% python3 -q
>>> import numpy as np
>>> from numpy import linalg as LA
>>> np.set_printoptions(suppress=True, linewidth=100)
>>> E = np.loadtxt("test2.csv", delimiter=",")
>>> E
array([[-1. ,  2. , -1.5],
       [-0.7,  0. , -1. ]])
>>> vec = np.array([0, 0, 1])
>>> LA.norm(E @ vec) <= LA.norm(E, 2) * LA.norm(vec) + 1e-9
np.True_
>>> E @ np.eye(3)[1]
array([2., 0.])
>>> def softmax(z):
...     e = np.exp(z - z.max(axis=-1, keepdims=True))
...     return e / e.sum(axis=-1, keepdims=True)
... 
>>> np.round(softmax(10 * E[0]), 2) + 0
array([0., 1., 0.])
>>> np.round(softmax(E[0]), 2)
array([0.05, 0.93, 0.03])
>>> softmax(E).sum(axis=1)
array([1., 1.])
>>> S = E @ E.T / np.sqrt(3)
>>> np.round(softmax(S)[0] @ E, 2)
array([-0.98,  1.9 , -1.47])
>>> out = np.array([[3, 1], [1, 1]])
>>> basis = np.kron(out, E)
>>> basis.shape
(4, 6)
>>> LA.matrix_rank(basis)
np.int64(4)
>>> out = E / LA.norm(E, axis=1, keepdims=True)
>>> C2 = out @ out.T
>>> (C2 - 2 * np.eye(2)).round(6).argmax(axis=1)
array([1, 0])
>>> round(float(np.degrees(np.arccos(np.clip(C2[0, 1], -1, 1)))), 2)
47.98
>>> (np.abs(C2) > 0.9).astype(int)
array([[1, 0],
       [0, 1]])
>>> C2.round(2)
array([[1.  , 0.67],
       [0.67, 1.  ]])
>>> np.round(LA.norm(out, axis=1), 2)
array([1., 1.])
>>> vec = np.ones(2)
>>> for _ in range(3):
...     vec = C2 @ vec
...     vec /= LA.norm(vec)
...     print(round(vec @ C2 @ vec, 2))
... 
1.67
1.67
1.67
>>> round(LA.eigvalsh(C2)[-1], 2)
np.float64(1.67)
>>> J = np.load("x.npy")
>>> J.round(2)
array([[0.57, 0.14, 0.29],
       [0.33, 0.44, 0.22],
       [0.  , 0.4 , 0.6 ]])
>>> out = LA.inv(J)
>>> np.round(LA.det(J) * out, 2)
array([[ 0.18,  0.03, -0.1 ],
       [-0.2 ,  0.34, -0.03],
       [ 0.13, -0.23,  0.21]])
>>> round(LA.slogdet(J)[0], 2)
np.float64(1.0)
>>> np.allclose(out, J.T)
False
>>> np.round(LA.det(J) * LA.det(out), 2)
np.float64(1.0)
>>> np.round(LA.inv(out), 2) + 0
array([[0.57, 0.14, 0.29],
       [0.33, 0.44, 0.22],
       [0.  , 0.4 , 0.6 ]])
>>> out.round(2)
array([[ 1.6 ,  0.26, -0.86],
       [-1.8 ,  3.09, -0.29],
       [ 1.2 , -2.06,  1.86]])
>>> mat = np.load("run3.npy")
>>> mat
array([[ 3.,  0.,  0.,  0.],
       [ 0.,  7.,  2., -4.],
       [ 0.,  2.,  4., -2.],
       [ 0., -4., -2.,  7.]])
>>> rng = np.random.default_rng(879)
>>> z = rng.permutation(4)
>>> z
array([3, 0, 1, 2])
>>> out = mat[z][:, z]
>>> np.trace(out)
np.float64(21.0)
>>> out
array([[ 7.,  0., -4., -2.],
       [ 0.,  3.,  0.,  0.],
       [-4.,  0.,  7.,  2.],
       [-2.,  0.,  2.,  4.]])
>>> np.round(np.sort(np.abs(LA.eigvals(out))), 2)
array([ 3.,  3.,  3., 12.])
>>> Q = out.astype(float).copy()
>>> for j in range(4):
...     Q[:, j] -= Q[:, :j] @ (Q[:, :j].T @ Q[:, j])
...     Q[:, j] /= LA.norm(Q[:, j])
... 
>>> Q.round(2)
array([[ 0.84,  0.  ,  0.51,  0.18],
       [ 0.  ,  1.  ,  0.  ,  0.  ],
       [-0.48,  0.  ,  0.86, -0.18],
       [-0.24,  0.  ,  0.06,  0.97]])
>>> f = np.array([5, -3])
>>> np.round(np.correlate(E[0], E[1], "full"), 2)
array([ 1.  , -2.  ,  2.2 , -1.4 ,  1.05])
>>> np.round(np.array([np.convolve(row, f, "same") for row in E]), 2)
array([[ -5. ,  13. , -13.5],
       [ -3.5,   2.1,  -5. ]])
>>> np.polyval(f, E[0])
array([ -8. ,   7. , -10.5])
>>> ev, evecs = LA.eigh(mat)
>>> np.round(evecs @ np.diag(ev) @ evecs.T, 2)
array([[ 3.,  0.,  0.,  0.],
       [ 0.,  7.,  2., -4.],
       [ 0.,  2.,  4., -2.],
       [ 0., -4., -2.,  7.]])
>>> np.round(LA.eigvalsh(mat + -1 * np.eye(4)), 2)
array([ 2.,  2.,  2., 11.])
>>> np.round(LA.svd(mat, compute_uv=False), 2)
array([12.,  3.,  3.,  3.])
>>> np.round(LA.eigvalsh(mat @ mat), 2)
array([  9.,   9.,   9., 144.])
>>> ev.round(2)
array([ 3.,  3.,  3., 12.])
>>> np.abs(evecs[:, -1]).round(6).argmax()
np.int64(1)
>>> np.round(evecs.T @ evecs, 2) + 0
array([[1., 0., 0., 0.],
       [0., 1., 0., 0.],
       [0., 0., 1., 0.],
       [0., 0., 0., 1.]])
>>> (ev > 1e-8).sum(), (ev < -1e-8).sum()
(np.int64(4), np.int64(0))
>>> np.allclose(mat, mat.T)
True
>>> np.round(np.abs(LA.eigvals(mat)).max(), 2)
np.float64(12.0)
>>> (mat + mat.T) / 2
array([[ 3.,  0.,  0.,  0.],
       [ 0.,  7.,  2., -4.],
       [ 0.,  2.,  4., -2.],
       [ 0., -4., -2.,  7.]])
>>> np.allclose(mat @ mat.T, mat.T @ mat)
True
>>> (mat - mat.T) / 2
array([[0., 0., 0., 0.],
       [0., 0., 0., 0.],
       [0., 0., 0., 0.],
       [0., 0., 0., 0.]])
>>> out = np.array([[4, 0], [1, 5]])
>>> W0 = np.triu(out)
>>> W0
array([[4, 0],
       [0, 5]])
>>> np.flatnonzero(LA.matrix_power((W0 != 0) + (W0.T != 0) + np.eye(2), 2)[0])
array([0])
>>> (W0 != 0).astype(int)
array([[1, 0],
       [0, 1]])
>>> round(LA.det(W0), 2)
np.float64(20.0)
>>> round(float(LA.eigvals(W0).sum().real), 2)
9.0
>>> np.einsum("ii->", W0)
np.int64(9)
>>> round(float(LA.det(W0.T)), 2)
20.0
>>> round(LA.det(2 * W0), 2), round(float(LA.det(W0)), 2)
(np.float64(80.0), 20.0)
>>> np.einsum("ij,ji->", W0, W0)
np.int64(41)
>>> np.poly(W0)
array([ 1., -9., 20.])
>>> np.kron(np.eye(2, dtype=int), W0)
array([[4, 0, 0, 0],
       [0, 5, 0, 0],
       [0, 0, 4, 0],
       [0, 0, 0, 5]])
>>> LA.matrix_power(W0, 4)
array([[256,   0],
       [  0, 625]])
>>> round(np.abs(LA.eigvals(W0)).max(), 2)
np.float64(5.0)
>>> np.round(np.sort(np.abs(LA.eigvals(W0))), 2)
array([4., 5.])
>>> W1 = np.array([[2, 3, 3, 2], [0, 2, 3, 1]])
>>> c = np.array([-2, 3, 3, 3])
>>> H = np.maximum(W0 @ W1 + c, 0)
>>> (H > 0).astype(int)
array([[1, 1, 1, 1],
       [0, 1, 1, 1]])
>>> basis = np.array([[0, 1], [2, 3], [1, 3], [2, 1]])
>>> H @ basis
array([[ 67, 107],
       [ 60, 101]])
>>> f = np.array([1, 2, 0])
>>> X = 2 * np.eye(3) + np.outer(f, f)
>>> X
array([[3., 2., 0.],
       [2., 6., 0.],
       [0., 0., 2.]])
>>> ev, evecs = LA.eig(X)
>>> ev
array([2., 7., 2.])
>>> np.prod(ev)
np.float64(28.0)
>>> np.round(X @ evecs[:, 0] - ev[0] * evecs[:, 0], 2) + 0
array([0., 0., 0.])
>>> np.round(np.sort(LA.eigvals(X @ X)), 2)
array([ 4.,  4., 49.])
>>> np.round(np.sort(LA.eigvals(LA.inv(X))), 2)
array([0.14, 0.5 , 0.5 ])
>>> K = np.loadtxt("block1.csv", delimiter=",")
>>> K
array([[ 1.41, -2.21,  1.33],
       [ 4.18, -6.83,  4.14],
       [-1.37,  2.1 , -1.45],
       [-2.82,  4.45, -2.77],
       [-2.67,  4.5 , -2.81],
       [ 3.98, -6.8 ,  4.12],
       [-2.79,  4.4 , -2.85],
       [ 2.86, -4.35,  2.79],
       [ 0.2 , -0.19,  0.04],
       [ 4.08, -6.75,  4.33],
       [ 2.81, -4.55,  2.85],
       [-1.34,  2.12, -1.48],
       [ 0.08,  0.17,  0.05],
       [-4.22,  6.71, -4.11],
       [ 0.11, -0.04, -0.11]])
>>> ev, evecs = LA.eigh(mat)
>>> vec = np.array([3, 0, -4, 0])
>>> np.round(LA.eigvalsh(mat[1:, 1:]), 2)
array([ 3.,  3., 12.])
>>> (np.sign(evecs[:, -1].round(6)) == np.sign(evecs[0, -1].round(6))).astype(int)
array([1, 0, 0, 0])
>>> np.round(evecs * np.maximum(ev, 0) @ evecs.T, 2)
array([[ 3.,  0.,  0.,  0.],
       [ 0.,  7.,  2., -4.],
       [ 0.,  2.,  4., -2.],
       [ 0., -4., -2.,  7.]])
>>> np.abs(mat).sum(axis=1).max(), round(float(np.abs(ev).max()), 2)
(np.float64(13.0), 12.0)
>>> vec @ mat @ vec / (vec @ vec), round(ev[0], 2), round(float(ev[-1]), 2)
(np.float64(3.64), np.float64(3.0), 12.0)
>>> np.round(evecs * np.abs(ev) @ evecs.T, 2)
array([[ 3.,  0.,  0.,  0.],
       [ 0.,  7.,  2., -4.],
       [ 0.,  2.,  4., -2.],
       [ 0., -4., -2.,  7.]])
>>> vec @ mat @ vec
np.float64(91.0)
>>> Xs = (K - K.mean(axis=0)) / K.std(axis=0)
>>> np.argwhere(np.abs(Xs) > 2)
array([], shape=(0, 2), dtype=int64)
>>> np.round(Xs.std(axis=0), 2)
array([1., 1., 1.])
>>> c = LA.lstsq(np.delete(Xs, 2, axis=1), Xs[:, 2])[0]
>>> round(1 - np.var(Xs[:, 2] - np.delete(Xs, 2, axis=1) @ c), 2)
np.float64(1.0)
>>> c.round(2)
array([ 0.34, -0.66])
>>> Q, r_ = LA.qr(K)
>>> round(float(abs(r_[0, 0])), 2), round(float(LA.norm(K[:, 0])), 2)
(10.6, 10.6)
>>> np.allclose(r_.T @ r_, K.T @ K)
True
>>> Q.shape, r_.shape
((15, 3), (3, 3))
>>> np.round(Q.T @ Q, 2) + 0
array([[1., 0., 0.],
       [0., 1., 0.],
       [0., 0., 1.]])
>>> arr = np.tanh(np.array([[-0.9],
...     [1.1],
...     [0.2],
...     [-0.8],
...     [1.0],
...     [0.7],
...     [-0.4],
...     [0.2],
...     [0.4],
...     [-0.2],
...     [-1.1],
...     [0.0],
...     [-0.2],
...     [-0.4],
...     [-0.7],
...     [-1.0],
...     [1.1],
...     [0.7],
...     [-0.6],
...     [2.1],
...     [0.4],
...     [-0.3],
...     [2.0],
...     [0.7],
...     [0.6]]) @ np.array([[-1.9, -0.6, 0.5]]))
>>> arr.round(2)
array([[ 0.94,  0.49, -0.42],
       [-0.97, -0.58,  0.5 ],
       [-0.36, -0.12,  0.1 ],
       [ 0.91,  0.45, -0.38],
       [-0.96, -0.54,  0.46],
       [-0.87, -0.4 ,  0.34],
       [ 0.64,  0.24, -0.2 ],
       [-0.36, -0.12,  0.1 ],
       [-0.64, -0.24,  0.2 ],
       [ 0.36,  0.12, -0.1 ],
       [ 0.97,  0.58, -0.5 ],
       [ 0.  ,  0.  ,  0.  ],
       [ 0.36,  0.12, -0.1 ],
       [ 0.64,  0.24, -0.2 ],
       [ 0.87,  0.4 , -0.34],
       [ 0.96,  0.54, -0.46],
       [-0.97, -0.58,  0.5 ],
       [-0.87, -0.4 ,  0.34],
       [ 0.81,  0.35, -0.29],
       [-1.  , -0.85,  0.78],
       [-0.64, -0.24,  0.2 ],
       [ 0.52,  0.18, -0.15],
       [-1.  , -0.83,  0.76],
       [-0.87, -0.4 ,  0.34],
       [-0.81, -0.35,  0.29]])
>>> vec = np.array([2, 2, 2])
>>> rhs = arr @ vec
>>> c, lr = np.zeros(3), 1 / LA.norm(arr, 2) ** 2
>>> for i in range(20):
...     c -= lr * arr.T @ (arr @ c - rhs)
...     if i % 5 == 0: print(i, round(LA.norm(arr @ c - rhs), 2))
... 
0 0.76
5 0.7
10 0.64
15 0.58
>>> c.round(2)
array([ 1.62,  0.56, -0.45])
>>> np.round(LA.cond(arr), 2)
np.float64(272.78)
